In [1]: import numpy as np

In [2]: from numpy import linalg as LA

In [3]: np.set_printoptions(precision=2, suppress=True, linewidth=160)

In [4]: J = np.array([[4, 5, 0],
   ...:     [0, 0, 0],
   ...:     [0, 0, 0],
   ...:     [4, 5, 0],
   ...:     [1, 2, 0],
   ...:     [0, 0, 0],
   ...:     [0, 0, 0],
   ...:     [4, 5, 0],
   ...:     [0, 0, 0],
   ...:     [1, 2, 0],
   ...:     [4, 5, 0],
   ...:     [0, 0, 0],
   ...:     [0, 0, 0],
   ...:     [0, 0, 0],
   ...:     [0, 0, 0],
   ...:     [1, 2, 0],
   ...:     [0, 0, 0],
   ...:     [4, 5, 0],
   ...:     [4, 5, 0],
   ...:     [1, 2, 0],
   ...:     [0, 0, 0]])

In [5]: J
Out[5]: 
array([[4, 5, 0],
       [0, 0, 0],
       [0, 0, 0],
       [4, 5, 0],
       [1, 2, 0],
       [0, 0, 0],
       [0, 0, 0],
       [4, 5, 0],
       [0, 0, 0],
       [1, 2, 0],
       [4, 5, 0],
       [0, 0, 0],
       [0, 0, 0],
       [0, 0, 0],
       [0, 0, 0],
       [1, 2, 0],
       [0, 0, 0],
       [4, 5, 0],
       [4, 5, 0],
       [1, 2, 0],
       [0, 0, 0]])

In [6]: Uu, sig, vt = LA.svd(J)

In [7]: np.argmax(sig[:-1] / (sig[1:] + 1e-6)) + 1
Out[7]: np.int64(2)

In [8]: sig
Out[8]: array([16.28,  0.9 ,  0.  ])

In [9]: other = Uu[:, :2] @ np.diag(sig[:2]) @ vt[:2]

In [10]: np.round(LA.norm(J - other, 2), 2), sig[2]
Out[10]: (np.float64(0.0), np.float64(0.0))

In [11]: other
Out[11]: 
array([[4., 5., 0.],
       [0., 0., 0.],
       [0., 0., 0.],
       [4., 5., 0.],
       [1., 2., 0.],
       [0., 0., 0.],
       [0., 0., 0.],
       [4., 5., 0.],
       [0., 0., 0.],
       [1., 2., 0.],
       [4., 5., 0.],
       [0., 0., 0.],
       [0., 0., 0.],
       [0., 0., 0.],
       [0., 0., 0.],
       [1., 2., 0.],
       [0., 0., 0.],
       [4., 5., 0.],
       [4., 5., 0.],
       [1., 2., 0.],
       [0., 0., 0.]])

In [12]: LA.matrix_rank(other)
Out[12]: np.int64(2)

In [13]: print(round(LA.norm(J, "nuc"), 2))
17.19

In [14]: round(float(LA.norm(J[16] - J[17])), 2)
Out[14]: 6.4

In [15]: print(LA.norm(J, axis=1).argmax())
0

In [16]: round(float(LA.norm(J[16], 1)), 2), round(LA.norm(J[16], np.inf), 2)
Out[16]: (0.0, np.float64(0.0))

In [17]: LA.norm(J, axis=2)
AxisError: axis 2 is out of bounds for array of dimension 2


In [18]: rank = LA.matrix_rank(J)

In [19]: rank
Out[19]: np.int64(2)

In [20]: null = LA.svd(J)[2][rank:].T

In [21]: [int(LA.matrix_rank(np.delete(J, i, axis=0))) for i in range(21)]
Out[21]: [2, 2, 2, 2, 2, 2, 2, 2, 2, 2, 2, 2, 2, 2, 2, 2, 2, 2, 2, 2, 2]

In [22]: null @ null.T
Out[22]: 
array([[0., 0., 0.],
       [0., 0., 0.],
       [0., 0., 1.]])

In [23]: t = np.radians(180)

In [24]: Rm = np.eye(3)

In [25]: Rm[2, 2] = Rm[1, 1] = np.cos(t)

In [26]: Rm[2, 1], Rm[1, 2] = -np.sin(t), np.sin(t)

In [27]: print(Rm.round(2) + 0)
[[ 1.  0.  0.]
 [ 0. -1.  0.]
 [ 0.  0. -1.]]

In [28]: other = J @ Rm.T

In [29]: round(float(LA.det(Rm)), 2), np.trace(Rm)
Out[29]: (1.0, np.float64(-1.0))

In [30]: np.round(np.trace(LA.pinv(J) @ J), 2)
Out[30]: np.float64(2.0)

In [31]: print(np.abs(np.diag(LA.qr(J)[1])) > 1e-9)
[ True  True False]

In [32]: LA.inv(J)
LinAlgError: Last 2 dimensions of the array must be square


In [33]: F = np.loadtxt("w.csv", delimiter=",")

In [34]: print(F)
[[ 0.2   0.31 -0.23]
 [ 0.18  0.34 -0.19]
 [ 1.    1.48 -0.97]
 [ 0.6   0.89 -0.62]
 [ 0.59  0.89 -0.61]
 [ 0.18  0.26 -0.24]
 [-0.04  0.01  0.02]
 [ 1.01  1.52 -1.  ]
 [ 0.59  0.9  -0.6 ]
 [-0.01 -0.01  0.01]
 [ 0.78  1.19 -0.77]
 [ 0.79  1.24 -0.8 ]
 [ 0.83  1.18 -0.81]
 [ 0.79  1.22 -0.79]
 [ 0.76  1.19 -0.77]
 [ 0.    0.   -0.01]
 [ 0.39  0.6  -0.44]
 [-0.02  0.    0.03]]

In [35]: Ac = F - F.mean(axis=0)

In [36]: vecs = LA.svd(Ac)[2][:1]

In [37]: other = Ac - Ac @ vecs.T @ vecs

In [38]: round(float(LA.norm(other) / LA.norm(Ac)), 2)
Out[38]: 0.04

In [39]: Ac = (F - F.mean(axis=0)) / F.std(axis=0)

In [40]: np.argwhere(np.abs(Ac) > 2)
Out[40]: array([], shape=(0, 2), dtype=int64)

In [41]: c = LA.lstsq(np.delete(Ac, 1, axis=1), Ac[:, 1])[0]

In [42]: print(c)
[ 0.92 -0.08]

In [43]: m1 = np.load("block17.npy")

In [44]: m1
Out[44]: 
array([[ 2,  1,  2,  1],
       [ 5, -2,  5, -2],
       [ 2,  1,  2,  1],
       [ 5, -2,  5, -2]])

In [45]: np.abs(np.diag(LA.qr(m1)[1])) > 1e-9
Out[45]: array([ True,  True, False, False])

In [46]: round(float(np.trace(LA.pinv(m1) @ m1)), 2)
Out[46]: 2.0

In [47]: np.allclose(m1[:-1].T @ LA.lstsq(m1[:-1].T, m1[-1])[0], m1[-1])
Out[47]: True

In [48]: print(LA.lstsq(m1[:-1].T, m1[-1])[2])
2

In [49]: m1 @ LA.pinv(m1) @ m1
Out[49]: 
array([[ 2.,  1.,  2.,  1.],
       [ 5., -2.,  5., -2.],
       [ 2.,  1.,  2.,  1.],
       [ 5., -2.,  5., -2.]])

In [50]: feats = np.load("m.npy")

In [51]: feats
Out[51]: 
array([[ 0, -1,  0,  3],
       [ 1,  0,  3,  0],
       [ 0, -3,  0,  2],
       [-3,  0, -2,  0]])

In [52]: r0, r1 = feats[2], feats[3]

In [53]: r0 @ r0
Out[53]: np.int64(13)

In [54]: pr = (r0 @ r1) / (r0 @ r0) * r0

In [55]: round(LA.norm(r0 + r1) ** 2 + LA.norm(r0 - r1) ** 2, 2)
Out[55]: np.float64(52.0)

In [56]: vec = np.array([-3, 0, -3, 1])

In [57]: target = feats @ vec

In [58]: c, lr = np.zeros(4), 1 / LA.norm(feats, 2) ** 2

In [59]: for i in range(60):
    ...:     c -= lr * feats.T @ (feats @ c - target)
    ...:     if i % 10 == 0: print(i, round(LA.norm(feats @ c - target), 2))
    ...: 
0 1.0
10 0.29
20 0.09
30 0.03
40 0.01
50 0.0

In [60]: print(round(LA.cond(feats), 2))
2.95

In [61]: other = feats / np.sqrt((feats ** 2).mean(axis=1, keepdims=True))

In [62]: print(LA.norm(other, axis=1))
[2. 2. 2. 2.]

In [63]: LA.matrix_rank(feats - feats.mean(axis=1, keepdims=True))
Out[63]: np.int64(3)

In [64]: print(LA.matrix_rank(other) == LA.matrix_rank(feats))
True

In [65]: q, Rm = LA.qr(feats)

In [66]: np.round(q.T @ q, 2) + 0
Out[66]: 
array([[1., 0., 0., 0.],
       [0., 1., 0., 0.],
       [0., 0., 1., 0.],
       [0., 0., 0., 1.]])

In [67]: q.shape, Rm.shape
Out[67]: ((4, 4), (4, 4))

In [68]: r0 = np.array([4, 1, -5])

In [69]: np.convolve(feats[0], r0)
Out[69]: array([  0,  -4,  -1,  17,   3, -15])

In [70]: np.cross(feats[0, :3], feats[3, :3])
Out[70]: array([ 2,  0, -3])

In [71]: K = np.load("data.npy")

In [72]: print(K)
[[0 0 2]
 [2 0 0]
 [0 1 0]]

In [73]: r0 = np.array([-8, -6, -6])

In [74]: other = K + np.outer(r0, np.eye(3)[2])

In [75]: round(float(LA.det(other) / LA.det(K)), 2), round(float(1 + LA.solve(K, r0)[2]), 2)
Out[75]: (-3.0, -3.0)

In [76]: other
Out[76]: 
array([[ 0.,  0., -6.],
       [ 2.,  0., -6.],
       [ 0.,  1., -6.]])

In [77]: vec = np.array([2, 3, 0, -1])

In [78]: target = feats @ vec

In [79]: target
Out[79]: array([ -6,   2, -11,  -6])

In [80]: np.round(LA.solve(feats, 4 * target), 2) + 0
Out[80]: array([ 8., 12.,  0., -4.])

In [81]: rng = np.random.default_rng(233165)

In [82]: labels = rng.permutation(3)

In [83]: labels
Out[83]: array([2, 1, 0])

In [84]: other = K[labels][:, labels]

In [85]: np.trace(other)
Out[85]: np.int64(0)

In [86]: round(LA.det(other), 2), round(float(LA.det(K[labels])), 2)
Out[86]: (np.float64(4.0), -4.0)

In [87]: np.allclose(other, K)
Out[87]: False

In [88]: other
Out[88]: 
array([[0, 1, 0],
       [0, 0, 2],
       [2, 0, 0]])

In [89]: print((K + K.T) / 2)
[[0.  1.  1. ]
 [1.  0.  0.5]
 [1.  0.5 0. ]]

In [90]: assert K == K.T
ValueError: The truth value of an array with more than one element is ambiguous. Use a.any() or a.all()


In [91]: LA.determinant(K)
AttributeError: module 'numpy.linalg' has no attribute 'determinant'


In [92]: np.allclose(K, K.T)
Out[92]: False

In [93]: E = np.load("out15.npy")

In [94]: print(E)
[[ 0.33 -0.07 -0.47]
 [-0.07  0.01  0.09]
 [-0.47  0.09  0.65]]

In [95]: # equal to its transpose

In [96]: W = np.array([[8, 8], [0, 0], [8, 7]])

In [97]: c = np.array([-6, 1])

In [98]: hid = np.maximum(E @ W + c, 0)

In [99]: (hid > 0).mean(axis=0)
Out[99]: array([0., 1.])

In [100]: hid
Out[100]: 
array([[0.  , 0.4 ],
       [0.  , 1.12],
       [0.  , 1.84]])

In [101]: print(LA.matrix_rank(hid))
1

In [102]: C = np.array([[1, 0], [7, 0]])

In [103]: W @ C
Out[103]: 
array([[64,  0],
       [ 0,  0],
       [57,  0]])

In [104]: print((hid @ C).round(6).argmax(axis=1))
[0 0 0]

In [105]: r0, r1 = hid[1], hid[0]

In [106]: round(float(r0 @ r0), 2)
Out[106]: 1.25

In [107]: round(float(r0 @ r1), 2)
Out[107]: 0.45

In [108]: pr = (r0 @ r1) / (r0 @ r0) * r0

In [109]: round(LA.norm(r0 + r1) ** 2 + LA.norm(r0 - r1) ** 2, 2)
Out[109]: np.float64(2.83)

In [110]: np.round(r1 - pr, 2) + 0
Out[110]: array([0., 0.])

In [111]: print(LA.matrix_rank(np.outer(r0, r1)))
1

In [112]: round(float((r1 - pr) @ r0), 2)
Out[112]: -0.0

In [113]: pr
Out[113]: array([0. , 0.4])

In [114]: q, vecs = LA.qr(F[:, :1])[0], LA.qr(F[:, 1:])[0]

In [115]: sig = LA.svd(q.T @ vecs, compute_uv=False)

In [116]: print(np.degrees(np.arccos(sig.clip(0, 1))))
[1.83]

In [117]: sig
Out[117]: array([1.])

In [118]: other = np.array([[-2, 2], [-1, -3], [3, 3]])

In [119]: E @ other
Out[119]: 
array([[-2.  , -0.53],
       [ 0.4 ,  0.11],
       [ 2.8 ,  0.75]])

In [120]: np.vstack([E, other.T]).shape
Out[120]: (5, 3)

In [121]: LA.matrix_rank(np.vstack([E, other.T]))
Out[121]: np.int64(3)

In [122]: np.einsum("ij->j", E)
Out[122]: array([-0.2 ,  0.04,  0.28])

In [123]: np.einsum("ik,kj->ij", E, other)
Out[123]: 
array([[-2.  , -0.53],
       [ 0.4 ,  0.11],
       [ 2.8 ,  0.75]])

In [124]: vec = np.array([1, 0, -4])

In [125]: h1 = np.maximum(E @ vec, 0)

In [126]: np.flatnonzero(h1 > 1e-9)
Out[126]: array([0])

In [127]: h1
Out[127]: array([2.2, 0. , 0. ])

In [128]: E.T @ h1
Out[128]: array([ 0.73, -0.15, -1.03])

In [129]: print(np.tanh(E @ vec))
[ 0.98 -0.41 -1.  ]

In [130]: np.maximum(E @ (3 * vec), 0)
Out[130]: array([6.6, 0. , 0. ])

In [131]: E * (h1 > 1e-9)[:, None]
Out[131]: 
array([[ 0.33, -0.07, -0.47],
       [-0.  ,  0.  ,  0.  ],
       [-0.  ,  0.  ,  0.  ]])

In [132]: M = np.load("arr.npy")

In [133]: M
Out[133]: 
array([[-0.14,  0.43, -0.89],
       [-0.55, -0.78, -0.3 ],
       [-0.82,  0.45,  0.35]])

In [134]: print(np.round(LA.det(M.T), 2))
1.0

In [135]: round(float(LA.det(M[::-1])), 2)
Out[135]: -1.0

In [136]: np.kron(np.eye(2, dtype=int), M)
Out[136]: 
array([[-0.14,  0.43, -0.89, -0.  ,  0.  , -0.  ],
       [-0.55, -0.78, -0.3 , -0.  , -0.  , -0.  ],
       [-0.82,  0.45,  0.35, -0.  ,  0.  ,  0.  ],
       [-0.  ,  0.  , -0.  , -0.14,  0.43, -0.89],
       [-0.  , -0.  , -0.  , -0.55, -0.78, -0.3 ],
       [-0.  ,  0.  ,  0.  , -0.82,  0.45,  0.35]])

In [137]: np.round(LA.det(2 * M), 2), round(float(LA.det(M)), 2)
Out[137]: (np.float64(8.0), 1.0)

In [138]: np.poly(M)
Out[138]: array([ 1.  ,  0.57, -0.57, -1.  ])

In [139]: X = np.load("run4.npy")

In [140]: print(X)
[[0 0 1]
 [0 0 0]
 [1 0 0]]

In [141]: X @ X
Out[141]: 
array([[1, 0, 0],
       [0, 0, 0],
       [0, 0, 1]])

In [142]: print((X != 0).astype(int))
[[0 0 1]
 [0 0 0]
 [1 0 0]]

In [143]: LA.matrix_rank(X, rtol=0.1)
Out[143]: np.int64(2)

In [144]: [round(float(x), 2) for x in LA.svd(X, compute_uv=False)[:3]]
Out[144]: [1.0, 1.0, 0.0]

In [145]: np.trace(X)
Out[145]: np.int64(0)

In [146]: LA.determinant(X)
AttributeError: module 'numpy.linalg' has no attribute 'determinant'


In [147]: assert X == X.T
ValueError: The truth value of an array with more than one element is ambiguous. Use a.any() or a.all()


In [148]: print(np.allclose(X @ X.T, X.T @ X))
True

In [149]: X.inv()
AttributeError: 'numpy.ndarray' object has no attribute 'inv'
